% ipython --no-banner

In [1]: import numpy as np

In [2]: from numpy import linalg as LA

In [3]: np.set_printoptions(precision=2, suppress=True, linewidth=120)

In [4]: tidy = lambda a: np.round(a, 2) + 0

In [5]: data = np.array([[-5, 1, 0, 2, 2, 1, 0, 2],
   ...:     [1, 8, 1, 2, 1, 0, 0, 2],
   ...:     [0, 1, 0, 2, 0, 2, 2, 1],
   ...:     [0, 2, 1, 3, 1, 1, 1, 2],
   ...:     [0, 2, 0, 1, 7, 0, 1, 2],
   ...:     [0, 1, 2, 1, 1, -9, 1, 1],
   ...:     [1, 0, 1, 2, 0, 2, 10, 1],
   ...:     [1, 0, 0, 0, 2, 2, 0, -3]])

In [6]: r0 = np.array([0, 3, 0, 0, 1, 3, 1, 0])

In [7]: A2 = data + np.outer(r0, np.eye(8)[0])

In [8]: tidy(LA.det(A2) / LA.det(data)), tidy(1 + LA.solve(data, r0)[0])
Out[8]: (np.float64(0.94), np.float64(0.94))

In [9]: A2
Out[9]: 
array([[-5.,  1.,  0.,  2.,  2.,  1.,  0.,  2.],
       [ 4.,  8.,  1.,  2.,  1.,  0.,  0.,  2.],
       [ 0.,  1.,  0.,  2.,  0.,  2.,  2.,  1.],
       [ 0.,  2.,  1.,  3.,  1.,  1.,  1.,  2.],
       [ 1.,  2.,  0.,  1.,  7.,  0.,  1.,  2.],
       [ 3.,  1.,  2.,  1.,  1., -9.,  1.,  1.],
       [ 2.,  0.,  1.,  2.,  0.,  2., 10.,  1.],
       [ 1.,  0.,  0.,  0.,  2.,  2.,  0., -3.]])

In [10]: X = np.loadtxt("sample3.csv", delimiter=",")

In [11]: X
Out[11]: 
array([[-2., -1.,  0.],
       [ 1.,  2.,  3.],
       [ 4.,  5.,  6.],
       [ 7.,  8.,  9.],
       [10., 11., 12.],
       [13., 14., 15.]])

In [12]: print(tidy(LA.norm(X, 2) / LA.norm(X)))
1.0

In [13]: LA.cond(X) > 100
Out[13]: np.True_

In [14]: [round(float(x), 2) for x in LA.svd(X, compute_uv=False)[:3]]
Out[14]: [35.22, 2.14, 0.0]

In [15]: LA.matrix_rank(X, rtol=0.1)
Out[15]: np.int64(1)

In [16]: Uu, sigma, Vt = LA.svd(X)

In [17]: V = Vt[:(sigma > 1e-8).sum()]

In [18]: rng = np.random.default_rng(4701)

In [19]: x = X[1] + 3 * X[3] + rng.integers(2) * np.eye(3)[2]

In [20]: print(x)
[22. 26. 31.]

In [21]: tidy(LA.norm(x - V.T @ V @ x))
Out[21]: np.float64(0.41)

In [22]: np.allclose(V.T @ V @ x, x)
Out[22]: False

In [23]: LA.matrix_rank(np.vstack([X, x]))
Out[23]: np.int64(3)

In [24]: Uu, sigma, Vt = LA.svd(X)

In [25]: np.argmax(sigma[:-1] / (sigma[1:] + 1e-6)) + 1
Out[25]: np.int64(2)

In [26]: tidy(sigma)
Out[26]: array([35.22,  2.14,  0.  ])

In [27]: A2 = Uu[:, :2] @ np.diag(sigma[:2]) @ Vt[:2]

In [28]: tidy(np.abs(X - A2).max())
Out[28]: np.float64(0.0)

In [29]: print(tidy(LA.norm(X - A2) / LA.norm(X)))
0.0

In [30]: tidy(LA.norm(X - A2, 2)), tidy(sigma[2])
Out[30]: (np.float64(0.0), np.float64(0.0))

In [31]: A2 = X + rng.integers(-2, 3, (6, 2)) @ rng.integers(-2, 3, (2, 3))

In [32]: A2
Out[32]: 
array([[-1.,  1., -1.],
       [ 2.,  4.,  2.],
       [ 6.,  9.,  4.],
       [ 5.,  4., 11.],
       [ 9.,  9., 13.],
       [14., 16., 14.]])

In [33]: print(tidy(LA.svd(A2 - X, compute_uv=False)))
[8.49 0.   0.  ]

In [34]: np.abs(A2 - X).sum(axis=1)
Out[34]: array([4., 4., 8., 8., 4., 4.])

In [35]: P = A2 @ LA.solve(A2.T @ A2, A2.T)

In [36]: tidy(P @ A2[:, 2])
Out[36]: array([-1.,  2.,  4., 11., 13., 14.])

In [37]: tidy(LA.eigvalsh(P))
Out[37]: array([0., 0., 0., 1., 1., 1.])

In [38]: tidy((np.eye(6) - P) @ A2)
Out[38]: 
array([[0., 0., 0.],
       [0., 0., 0.],
       [0., 0., 0.],
       [0., 0., 0.],
       [0., 0., 0.],
       [0., 0., 0.]])

In [39]: J = np.array([[0, 1, -2], [1, 1, 1], [0, 0, -1], [-1, -1, -1]])

In [40]: J
Out[40]: 
array([[ 0,  1, -2],
       [ 1,  1,  1],
       [ 0,  0, -1],
       [-1, -1, -1]])

In [41]: z = rng.permutation(8)

In [42]: z
Out[42]: array([6, 5, 7, 1, 4, 2, 0, 3])

In [43]: A2 = data[z][:, z]

In [44]: print(tidy(LA.det(A2)), tidy(LA.det(data[z])))
97932.0 -97932.0

In [45]: np.diag(A2)
Out[45]: array([10, -9, -3,  8,  7,  0, -5,  3])

In [46]: M = np.load("out14.npy")

In [47]: M
Out[47]: 
array([[ 1.98,  4.87,  2.98,  5.03,  5.06,  3.09,  4.  ,  0.03,  0.03],
       [ 2.03,  4.94,  3.  ,  4.98,  4.99,  3.02,  4.03, -0.03,  0.02],
       [ 2.03,  4.99,  3.03,  5.02,  4.99,  3.01,  4.  ,  0.03, -0.02],
       [ 1.94,  5.  ,  3.05,  4.96,  5.01,  2.96,  4.01,  0.  ,  0.  ],
       [ 1.98,  5.01,  3.03,  5.03,  4.9 ,  3.01,  4.06,  0.06,  0.07],
       [ 2.  ,  4.93,  3.03,  5.02,  5.01,  3.02,  4.01, -0.08, -0.02],
       [ 1.99,  5.01,  2.98,  5.04,  5.04,  2.96,  4.01, -0.04,  0.04],
       [ 1.94,  4.88,  2.95,  4.97,  4.95,  3.02,  4.01, -0.06,  0.02],
       [ 2.  ,  4.86,  3.02,  5.01,  4.99,  2.96,  4.  ,  0.02, -0.11],
       [ 1.92,  4.98,  3.02,  4.95,  5.04,  3.07,  3.91,  0.01,  0.02],
       [ 1.98,  4.95,  3.02,  4.95,  5.03,  2.95,  4.  ,  0.03, -0.05],
       [ 1.99,  5.05,  3.03,  4.97,  5.01,  2.95,  3.91,  0.06, -0.04],
       [ 2.02,  4.94,  3.03,  4.97,  5.03,  3.03,  4.01, -0.03,  0.01],
       [ 2.01,  4.97,  3.05,  5.01,  4.9 ,  3.13,  4.  , -0.02,  0.08],
       [ 1.98,  4.97,  3.06,  4.95,  4.95,  3.02,  4.07, -0.02,  0.02],
       [ 2.03,  5.01,  2.99,  4.97,  5.  ,  2.91,  3.89,  0.05,  0.05],
       [ 0.01,  0.99, -0.01,  4.96,  4.04,  0.99, -0.06,  3.99,  1.06],
       [ 0.05,  0.99,  0.12,  5.  ,  3.98,  1.07, -0.03,  4.02,  0.98],
       [ 0.02,  1.02, -0.04,  4.98,  3.94,  0.94,  0.06,  4.02,  0.99],
       [ 0.  ,  0.95,  0.06,  4.99,  4.02,  1.04, -0.08,  3.96,  0.99],
       [ 0.07,  1.  , -0.03,  4.99,  3.95,  0.98,  0.01,  4.02,  1.1 ],
       [-0.01,  1.  , -0.09,  5.03,  4.07,  0.95, -0.06,  3.94,  1.05],
       [-0.05,  0.98, -0.09,  4.99,  4.04,  0.99,  0.01,  4.03,  0.92],
       [ 0.03,  0.98, -0.04,  5.03,  4.  ,  0.98, -0.13,  3.95,  0.97],
       [-0.01,  1.02, -0.05,  4.96,  4.02,  0.96,  0.01,  4.04,  1.02],
       [ 0.11,  0.92,  0.08,  5.03,  3.95,  1.01, -0.08,  4.03,  0.92],
       [-0.03,  0.94, -0.06,  5.05,  3.98,  0.99,  0.03,  3.96,  1.08],
       [-0.03,  0.99,  0.03,  4.9 ,  4.04,  0.93,  0.07,  3.98,  1.  ],
       [-0.01,  1.05, -0.01,  5.06,  4.02,  0.95, -0.01,  3.94,  1.11],
       [-0.01,  0.96,  0.03,  4.97,  3.97,  0.93,  0.03,  3.98,  0.94],
       [ 0.02,  0.98, -0.04,  5.07,  3.97,  0.99, -0.05,  3.95,  0.98],
       [ 0.06,  0.98,  0.04,  4.95,  3.93,  0.95, -0.02,  4.04,  0.92]])

In [48]: cen = (M - M.mean(axis=0)) / M.std(axis=0)

In [49]: print(np.argwhere(np.abs(cen) > 2))
[[27  3]]

In [50]: tidy(cen.std(axis=0))
Out[50]: array([1., 1., 1., 1., 1., 1., 1., 1., 1.])

In [51]: coef = LA.lstsq(np.delete(cen, 5, axis=1), cen[:, 5])[0]

In [52]: tidy(coef)
Out[52]: array([ 0.01, -0.45,  0.85,  0.01,  0.03,  0.14, -0.55,  0.11])

In [53]: np.abs(coef).argmax()
Out[53]: np.int64(2)
